>>> import numpy as np
>>> np.set_printoptions(precision=3, suppress=True, linewidth=160, floatmode="fixed")
>>> def rd(a):
...     return np.round(a, 3) + 0
... 
>>> M = np.loadtxt("sample12.csv", delimiter=",")
>>> M
array([[6.000, 0.000, 0.000],
       [0.000, 6.000, 0.000],
       [0.000, 0.000, 6.000]])
>>> # symmetric
>>> B = np.linalg.inv(M)
>>> print(rd(np.linalg.det(M) * np.linalg.det(B)))
1.0
>>> M @ B
array([[1.000, 0.000, 0.000],
       [0.000, 1.000, 0.000],
       [0.000, 0.000, 1.000]])
>>> rd(np.linalg.det(M) * B)
array([[36.000,  0.000,  0.000],
       [ 0.000, 36.000,  0.000],
       [ 0.000,  0.000, 36.000]])
>>> rd(np.linalg.slogdet(M)[0])
np.float64(1.0)
>>> print(np.flatnonzero(np.linalg.matrix_power((M != 0) + (M.T != 0) + np.eye(3), 3)[0]))
[0]
>>> (M != 0).astype(int)
array([[1, 0, 0],
       [0, 1, 0],
       [0, 0, 1]])
>>> M @ M
array([[36.000,  0.000,  0.000],
       [ 0.000, 36.000,  0.000],
       [ 0.000,  0.000, 36.000]])
>>> rng = np.random.default_rng(862)
>>> B = M + rng.integers(-2, 3, (3, 1)) @ rng.integers(-2, 3, (1, 3))
>>> B
array([[ 8.000, -4.000,  2.000],
       [ 1.000,  4.000,  1.000],
       [-2.000,  4.000,  4.000]])
>>> np.linalg.matrix_rank(B - M, tol=1e-8)
np.int64(1)
>>> rd(np.linalg.svd(B - M, compute_uv=False))
array([7.348, 0.000, 0.000])
>>> np.abs(B - M).sum(axis=1)
array([8.000, 4.000, 8.000])
>>> mat = np.array([[-2, 8, 10, -1, 4, 5],
...     [6, 2, -8, 3, 1, -4],
...     [-2, 8, -10, -1, 4, -5],
...     [9, -36, -45, 4, -16, -20],
...     [-27, -9, 36, -12, -4, 16],
...     [9, -36, 45, 4, -16, 20]])
>>> t = np.radians(70)
>>> R = np.eye(6)
>>> R[4, 4] = R[1, 1] = np.cos(t)
>>> R[4, 1], R[1, 4] = -np.sin(t), np.sin(t)
>>> rd(R)
array([[ 1.000,  0.000,  0.000,  0.000,  0.000,  0.000],
       [ 0.000,  0.342,  0.000,  0.000,  0.940,  0.000],
       [ 0.000,  0.000,  1.000,  0.000,  0.000,  0.000],
       [ 0.000,  0.000,  0.000,  1.000,  0.000,  0.000],
       [ 0.000, -0.940,  0.000,  0.000,  0.342,  0.000],
       [ 0.000,  0.000,  0.000,  0.000,  0.000,  1.000]])
>>> B = mat @ R.T
>>> print(np.allclose(mat @ mat.T, B @ B.T))
True
>>> rd(np.abs(B - mat).max(axis=0))
array([ 0.000,  8.652,  0.000,  0.000, 44.357,  0.000])
